% ipython --no-banner

In [1]: import numpy as np

In [2]: np.set_printoptions(precision=2, suppress=True, linewidth=120)

In [3]: K = np.load("arr.npy")

In [4]: K
Out[4]: 
array([[ 0.21,  0.  ,  0.1 ],
       [-0.61,  1.44,  0.01],
       [ 0.95, -0.79, -0.44],
       [ 0.85, -0.9 ,  1.25],
       [-0.44,  0.12,  1.14],
       [-1.92,  0.1 ,  0.38],
       [ 0.1 , -1.68,  0.28]])

In [5]: hat = K @ np.linalg.solve(K.T @ K, K.T)

In [6]: np.allclose(hat @ hat, hat)
Out[6]: True

In [7]: np.trace(hat)
Out[7]: np.float64(3.0)

In [8]: M = np.load("dump.npy")

In [9]: M
Out[9]: 
array([[-1,  1,  2],
       [-1,  2,  2],
       [ 3, -1,  1]])

In [10]: round(float(np.abs(np.linalg.eigvals(M)).max()), 2)
Out[10]: 2.47

In [11]: M @ M
Out[11]: 
array([[ 6, -1,  2],
       [ 5,  1,  4],
       [ 1,  0,  5]])

In [12]: (M + M.T) / 2
Out[12]: 
array([[-1. ,  0. ,  2.5],
       [ 0. ,  2. ,  0.5],
       [ 2.5,  0.5,  1. ]])

In [13]: np.sort(np.abs(np.linalg.eigvals(M)))
Out[13]: array([1.46, 1.94, 2.47])

In [14]: M2 = M[0, 0] * M[1:] - np.outer(M[1:, 0], M[0])

In [15]: M2
Out[15]: 
array([[ 0, -1,  0],
       [ 0, -2, -7]])

In [16]: np.linalg.matrix_rank(M2), np.linalg.matrix_rank(M)
Out[16]: (np.int64(2), np.int64(3))

In [17]: M[:, 0] / M[0, 0]
Out[17]: array([ 1.,  1., -3.])

In [18]: np.flatnonzero(~M2.round(6).any(axis=1))
Out[18]: array([], dtype=int64)

In [19]: vals, evecs = np.linalg.eig(M)

In [20]: np.round(M @ evecs[:, 0] - vals[0] * evecs[:, 0], 2) + 0
Out[20]: array([0., 0., 0.])

In [21]: round(np.prod(vals), 2)
Out[21]: np.float64(-7.0)

In [22]: vals
Out[22]: array([-1.94,  2.47,  1.46])

In [23]: rng = np.random.default_rng(4501)

In [24]: M2 = M + rng.integers(-2, 3, (3, 2)) @ rng.integers(-2, 3, (2, 3))

In [25]: M2
Out[25]: 
array([[-3, -1,  3],
       [-1, -2,  4],
       [-3, -5,  3]])

In [26]: M2 - M
Out[26]: 
array([[-2, -2,  1],
       [ 0, -4,  2],
       [-6, -4,  2]])

In [27]: np.abs(M2 - M).sum(axis=1)
Out[27]: array([ 5,  6, 12])

In [28]: data = np.load("x.npy")

In [29]: data
Out[29]: 
array([[ 0,  3,  0, -2],
       [ 0,  0,  0,  0],
       [ 2,  0, -1,  0],
       [ 2,  0,  0,  0],
       [ 2,  0,  0,  0]])

In [30]: Uu, sv, VT = np.linalg.svd(data)

In [31]: evecs = VT[:(sv > 1e-8).sum()]

In [32]: vec = data[1] + 4 * data[3] + rng.integers(2) * np.eye(4)[3]

In [33]: vec
Out[33]: array([8., 0., 0., 0.])

In [34]: np.round(evecs.T @ evecs, 2) + 0
Out[34]: 
array([[ 1.  ,  0.  ,  0.  ,  0.  ],
       [ 0.  ,  0.69,  0.  , -0.46],
       [ 0.  ,  0.  ,  1.  ,  0.  ],
       [ 0.  , -0.46,  0.  ,  0.31]])

In [35]: np.round(np.linalg.norm(vec - evecs.T @ evecs @ vec), 2)
Out[35]: np.float64(0.0)

In [36]: mat = np.loadtxt("w.csv", delimiter=",")

In [37]: mat
Out[37]: 
array([[ 1.,  1., -1., -2.,  0., -2.,  1.],
       [-2., -1.,  3.,  1.,  1.,  1.,  3.],
       [ 0.,  0., -3., -3., -1.,  3., -2.],
       [-7., -3., 11.,  2.,  4.,  2., 13.]])

In [38]: th = np.radians(45)

In [39]: R = np.eye(3)

In [40]: R[1, 1] = R[0, 0] = np.cos(th)

In [41]: R[1, 0], R[0, 1] = -np.sin(th), np.sin(th)

In [42]: R
Out[42]: 
array([[ 0.71,  0.71,  0.  ],
       [-0.71,  0.71,  0.  ],
       [ 0.  ,  0.  ,  1.  ]])

In [43]: M2 = K @ R.T

In [44]: np.linalg.svd(K, compute_uv=False), np.linalg.svd(M2, compute_uv=False)
Out[44]: (array([3.  , 2.1 , 1.48]), array([3.  , 2.1 , 1.48]))

In [45]: np.abs(M2 - K).max(axis=0)
Out[45]: array([1.22, 1.33, 0.  ])

In [46]: np.round(np.linalg.det(R), 2), np.round(np.trace(R), 2)
Out[46]: (np.float64(1.0), np.float64(2.41))
